$ ipython --no-banner

In [1]: import numpy as np

In [2]: import numpy.linalg as la

In [3]: np.set_printoptions(precision=1, suppress=True, linewidth=120)

In [4]: def rnd(a):
   ...:     return np.round(a, 1) + 0
   ...: 

In [5]: other = np.array([[-1, -1, 2, -1, -1, 2],
   ...:     [2, -2, 2, -1, 2, 0],
   ...:     [1, 2, -2, -2, -2, 2],
   ...:     [-2, -1, -1, 2, 2, 0]])

In [6]: X = other.T @ other

In [7]: X
Out[7]: 
array([[10,  1,  2, -7, -1,  0],
       [ 1, 10, -9, -3, -9,  2],
       [ 2, -9, 13, -2,  4,  0],
       [-7, -3, -2, 10,  7, -6],
       [-1, -9,  4,  7, 13, -6],
       [ 0,  2,  0, -6, -6,  8]])

In [8]: f = np.array([0, 3])

In [9]: np.correlate(X[0], X[1], "full")
Out[9]: array([  20,  -88,  -35, -125,  146,   32,   87,  -59,  -17,   -1,    0])

In [10]: np.cross(X[0, :3], X[1, :3])
Out[10]: array([-29,  92,  99])

In [11]: left, s, VT = la.svd(X)

In [12]: rnd(s)
Out[12]: array([30.6, 20. ,  9.7,  3.7,  0. ,  0. ])

In [13]: other = left[:, :4] @ np.diag(s[:4]) @ VT[:4]

In [14]: rnd(la.norm(X - other) / la.norm(X))
Out[14]: np.float64(0.0)

In [15]: la.matrix_rank(X, rtol=0.05)
Out[15]: np.int64(4)

In [16]: feats = np.load("block1.npy")

In [17]: print(feats)
[[ 10  18   3 -25  -2]
 [  0   9   9 -45   9]
 [ -6   0   9 -39  12]
 [ 14  21   0 -14  -7]
 [  2   9   6 -32   5]
 [  0   0   0   0   0]]

In [18]: left, s, VT = la.svd(feats)

In [19]: V = VT[:(s > 1e-8).sum()]

In [20]: rng = np.random.default_rng(30)

In [21]: x = feats[0] + 2 * feats[4] + rng.integers(2) * np.eye(5)[1]

In [22]: x
Out[22]: array([ 14.,  36.,  15., -89.,   8.])

In [23]: rnd(np.diag(V.T @ V))
Out[23]: array([0.3, 0.5, 0.1, 0.9, 0.2])

In [24]: print(np.allclose(V.T @ V @ x, x))
True

In [25]: la.matrix_rank(np.vstack([feats, x]))
Out[25]: np.int64(2)

In [26]: rnd(la.norm(x - V.T @ V @ x))
Out[26]: np.float64(0.0)
